$ python3 -q
>>> import numpy as np
>>> from numpy import linalg as LA
>>> np.set_printoptions(suppress=True, linewidth=120)
>>> Y = np.array([[-4, -2]])
>>> A = np.block([[np.zeros((1, 1)), Y], [Y.T, np.zeros((2, 2))]])
>>> A
array([[ 0., -4., -2.],
       [-4.,  0.,  0.],
       [-2.,  0.,  0.]])
>>> blk = np.stack([A, -1 * A, A[::-1]])
>>> (blk @ A.T).shape
(3, 3, 3)
>>> np.einsum("bij,cij->bc", blk, blk)
array([[ 40., -40.,  16.],
       [-40.,  40., -16.],
       [ 16., -16.,  40.]])
>>> blk.shape
(3, 3, 3)
>>> np.round(LA.norm(blk, axis=(1, 2)), 2)
array([6.32, 6.32, 6.32])
>>> mat = np.loadtxt("a.csv", delimiter=",")
>>> mat
array([[  1.26,   0.4 ,   1.22],
       [ -0.39,  -0.09,  -0.29],
       [ -8.39,  -2.78,  -8.47],
       [ -8.37,  -2.81,  -8.41],
       [ -6.62,  -2.18,  -6.62],
       [ -3.21,  -1.08,  -3.2 ],
       [ -7.8 ,  -2.55,  -7.94],
       [ -3.27,  -1.22,  -3.21],
       [  3.42,   1.22,   3.44],
       [  6.54,   2.16,   6.5 ],
       [  7.83,   2.56,   7.84],
       [ -3.6 ,  -1.25,  -3.68],
       [  2.99,   1.03,   3.06],
       [-10.49,  -3.43, -10.51],
       [ -7.35,  -2.39,  -7.46],
       [  2.65,   0.95,   2.71],
       [ -3.55,  -1.14,  -3.56],
       [  5.77,   1.89,   5.78],
       [  5.32,   1.76,   5.3 ],
       [  0.16,   0.06,   0.13],
       [  5.38,   1.79,   5.38],
       [ -7.4 ,  -2.53,  -7.39],
       [  9.3 ,   3.1 ,   9.31],
       [ -1.8 ,  -0.66,  -1.79],
       [ -2.45,  -0.81,  -2.43],
       [  0.75,   0.21,   0.71],
       [  5.12,   1.74,   5.15],
       [  6.36,   2.08,   6.42],
       [  7.18,   2.4 ,   7.15]])
>>> D = LA.norm(mat[:, None] - mat[None], axis=-1)
>>> D[:5, :5].round(2)
array([[ 0.  ,  2.29, 14.04, 13.99, 11.41],
       [ 2.29,  0.  , 11.75, 11.71,  9.12],
       [14.04, 11.75,  0.  ,  0.07,  2.63],
       [13.99, 11.71,  0.07,  0.  ,  2.58],
       [11.41,  9.12,  2.63,  2.58,  0.  ]])
>>> (D + 1e9 * np.eye(29)).round(6).argmin(axis=1)
array([25, 19,  3,  2, 14,  7, 14,  5, 12, 27, 28, 16, 15,  2, 21, 12, 11, 20, 20,  1, 18, 14, 10, 24, 23,  0, 18,  9,
        9])
>>> np.unravel_index(D.round(6).argmax(), D.shape)
(np.int64(13), np.int64(22))
>>> arr = np.loadtxt("x.csv", delimiter=",")
>>> arr
array([[ 0.,  0.,  0.,  5., -1.,  0.,  0.],
       [ 0.,  0.,  4.,  0.,  3.,  6., -4.],
       [ 0., -4.,  0.,  2.,  2.,  0.,  3.],
       [-5.,  0., -2.,  0., -4.,  0., -1.],
       [ 1., -3., -2.,  4.,  0., -1.,  0.],
       [ 0., -6.,  0.,  0.,  1.,  0.,  4.],
       [ 0.,  4., -3.,  1.,  0., -4.,  0.]])
>>> np.unique(arr.round(6), axis=0).shape
(7, 7)
>>> round(np.trace(LA.pinv(arr) @ arr), 2)
np.float64(6.0)
>>> np.abs(np.diag(LA.qr(arr)[1])) > 1e-9
array([ True,  True,  True,  True,  True,  True, False])
>>> rng = np.random.default_rng(421)
>>> lab = rng.permutation(7)
>>> lab
array([5, 1, 2, 4, 6, 0, 3])
>>> Y = arr[lab][:, lab]
>>> np.round(np.sort(np.abs(LA.eigvals(Y))), 2) + 0
array([ 0.  ,  2.2 ,  2.2 ,  6.46,  6.46, 10.37, 10.37])
>>> round(float(LA.det(Y)), 2), round(float(LA.det(arr[lab])), 2)
(0.0, 0.0)
>>> Y
array([[ 0., -6.,  0.,  1.,  4.,  0.,  0.],
       [ 6.,  0.,  4.,  3., -4.,  0.,  0.],
       [ 0., -4.,  0.,  2.,  3.,  0.,  2.],
       [-1., -3., -2.,  0.,  0.,  1.,  4.],
       [-4.,  4., -3.,  0.,  0.,  0.,  1.],
       [ 0.,  0.,  0., -1.,  0.,  0.,  5.],
       [ 0.,  0., -2., -4., -1., -5.,  0.]])
>>> np.allclose(Y, arr)
False
>>> rk = LA.matrix_rank(arr)
>>> rk
np.int64(6)
>>> N = LA.svd(arr)[2][rk:].T
>>> np.round(N[:, 0] / N[np.abs(N[:, 0]).round(6).argmax(), 0], 2)
array([ 0.33,  0.34, -0.89, -0.02, -0.1 ,  1.  ,  0.54])
>>> [int(LA.matrix_rank(arr[:, :j + 1])) for j in range(7)]
[1, 2, 3, 4, 5, 6, 6]
>>> np.round(N @ N.T, 2) + 0
array([[ 0.05,  0.05, -0.13,  0.  , -0.01,  0.14,  0.08],
       [ 0.05,  0.05, -0.13,  0.  , -0.02,  0.15,  0.08],
       [-0.13, -0.13,  0.34,  0.01,  0.04, -0.38, -0.21],
       [ 0.  ,  0.  ,  0.01,  0.  ,  0.  , -0.01,  0.  ],
       [-0.01, -0.02,  0.04,  0.  ,  0.  , -0.04, -0.02],
       [ 0.14,  0.15, -0.38, -0.01, -0.04,  0.43,  0.23],
       [ 0.08,  0.08, -0.21,  0.  , -0.02,  0.23,  0.12]])
>>> np.allclose(arr @ N, 0)
True
>>> Y = np.array([[1, 1], [1, -1]])
>>> feats = np.kron(Y, np.kron(Y, Y))[rng.permutation(8)][:4]
>>> feats
array([[ 1, -1,  1, -1,  1, -1,  1, -1],
       [ 1, -1, -1,  1, -1,  1,  1, -1],
       [ 1,  1, -1, -1, -1, -1,  1,  1],
       [ 1, -1,  1, -1, -1,  1, -1,  1]])
>>> Y = feats + rng.integers(-2, 3, (4, 1)) @ rng.integers(-2, 3, (1, 8))
>>> Y
array([[-1,  1,  3, -3,  5, -5, -1,  1],
       [ 1, -1, -1,  1, -1,  1,  1, -1],
       [-1,  3,  1, -3,  3, -5, -1,  3],
       [ 3, -3, -1,  1, -5,  5,  1, -1]])
>>> LA.matrix_rank(Y - feats, tol=1e-8)
np.int64(1)
>>> Y - feats
array([[-2,  2,  2, -2,  4, -4, -2,  2],
       [ 0,  0,  0,  0,  0,  0,  0,  0],
       [-2,  2,  2, -2,  4, -4, -2,  2],
       [ 2, -2, -2,  2, -4,  4,  2, -2]])
>>> f = np.array([4, 2])
>>> np.cross(Y[1, :3], Y[2, :3])
array([2, 0, 2])
>>> np.polyval(f, Y[1])
array([ 6, -2, -2,  6, -2,  6,  6, -2])
>>> U, sig, Vh = LA.svd(feats, full_matrices=False)
>>> U.shape, sig.shape, Vh.shape
((4, 4), (4,), (4, 8))
>>> np.round(Vh @ Vh.T, 2) + 0
array([[1., 0., 0., 0.],
       [0., 1., 0., 0.],
       [0., 0., 1., 0.],
       [0., 0., 0., 1.]])
>>> (sig > 1e-8).sum()
np.int64(4)
>>> np.round(U.T @ feats @ Vh.T, 2) + 0
array([[2.83, 0.  , 0.  , 0.  ],
       [0.  , 2.83, 0.  , 0.  ],
       [0.  , 0.  , 2.83, 0.  ],
       [0.  , 0.  , 0.  , 2.83]])
>>> round(np.sqrt((sig ** 2).sum()), 2), round(LA.norm(feats), 2)
(np.float64(5.66), np.float64(5.66))
>>> np.round(U.T @ U, 2) + 0
array([[1., 0., 0., 0.],
       [0., 1., 0., 0.],
       [0., 0., 1., 0.],
       [0., 0., 0., 1.]])
>>> X = np.loadtxt("sample0.csv", delimiter=",")
>>> X
array([[5., 5., 5., 5., 5., 5.],
       [2., 2., 2., 2., 2., 2.],
       [5., 3., 5., 3., 5., 3.],
       [5., 5., 5., 5., 5., 5.],
       [2., 2., 2., 2., 2., 2.],
       [5., 3., 5., 3., 5., 3.]])
>>> LA.cond(X) > 100
np.True_
>>> np.argsort(-LA.norm(X, axis=0).round(6), kind="stable")[:3]
array([0, 2, 4])
>>> LA.matrix_rank(X, rtol=0.1)
np.int64(2)
>>> round(LA.norm(X, 2) / LA.norm(X), 2)
np.float64(0.99)
>>> np.abs(np.diag(LA.qr(X)[1])) > 1e-9
array([ True,  True, False, False, False, False])
>>> np.round(X @ LA.pinv(X) @ X, 2)
array([[5., 5., 5., 5., 5., 5.],
       [2., 2., 2., 2., 2., 2.],
       [5., 3., 5., 3., 5., 3.],
       [5., 5., 5., 5., 5., 5.],
       [2., 2., 2., 2., 2., 2.],
       [5., 3., 5., 3., 5., 3.]])
>>> Y = np.array([[3, 3, 0], [0, 0, 0], [3, 3, 2], [2, 1, 3], [3, 3, 2], [0, 1, 1]])
>>> Y.T @ X.T
array([[55., 22., 51., 55., 22., 51.],
       [55., 22., 51., 55., 22., 51.],
       [40., 16., 32., 40., 16., 32.]])
>>> np.einsum("ij->j", X)
array([24., 20., 24., 20., 24., 20.])
>>> np.vstack([X, Y.T]).shape
(9, 6)
>>> Y @ X
Traceback (most recent call last):
  File "<python-input-66>", line 1, in <module>
    Y @ X
    ~~^~~
ValueError: matmul: Input operand 1 has a mismatch in its core dimension 0, with gufunc signature (n?,k),(k,m?)->(n?,m?) (size 6 is different from 3)
>>> LA.matrix_rank(X @ Y)
np.int64(2)
>>> LA.matrix_rank(np.vstack([X, Y.T]))
np.int64(5)
>>> t = np.radians(135)
>>> Rm = np.eye(7)
>>> Rm[2, 2] = Rm[0, 0] = np.cos(t)
>>> Rm[2, 0], Rm[0, 2] = -np.sin(t), np.sin(t)
>>> Rm.round(2)
array([[-0.71,  0.  ,  0.71,  0.  ,  0.  ,  0.  ,  0.  ],
       [ 0.  ,  1.  ,  0.  ,  0.  ,  0.  ,  0.  ,  0.  ],
       [-0.71,  0.  , -0.71,  0.  ,  0.  ,  0.  ,  0.  ],
       [ 0.  ,  0.  ,  0.  ,  1.  ,  0.  ,  0.  ,  0.  ],
       [ 0.  ,  0.  ,  0.  ,  0.  ,  1.  ,  0.  ,  0.  ],
       [ 0.  ,  0.  ,  0.  ,  0.  ,  0.  ,  1.  ,  0.  ],
       [ 0.  ,  0.  ,  0.  ,  0.  ,  0.  ,  0.  ,  1.  ]])
>>> Y = arr @ Rm.T
>>> Y.round(2)
array([[ 0.  ,  0.  ,  0.  ,  5.  , -1.  ,  0.  ,  0.  ],
       [ 2.83,  0.  , -2.83,  0.  ,  3.  ,  6.  , -4.  ],
       [ 0.  , -4.  ,  0.  ,  2.  ,  2.  ,  0.  ,  3.  ],
       [ 2.12,  0.  ,  4.95,  0.  , -4.  ,  0.  , -1.  ],
       [-2.12, -3.  ,  0.71,  4.  ,  0.  , -1.  ,  0.  ],
       [ 0.  , -6.  ,  0.  ,  0.  ,  1.  ,  0.  ,  4.  ],
       [-2.12,  4.  ,  2.12,  1.  ,  0.  , -4.  ,  0.  ]])
>>> np.allclose(LA.norm(arr, axis=1), LA.norm(Y, axis=1))
True
>>> np.allclose(arr @ arr.T, Y @ Y.T)
True
>>> np.round(np.abs(Y - arr).max(axis=0), 2)
array([7.12, 0.  , 6.95, 0.  , 0.  , 0.  , 0.  ])
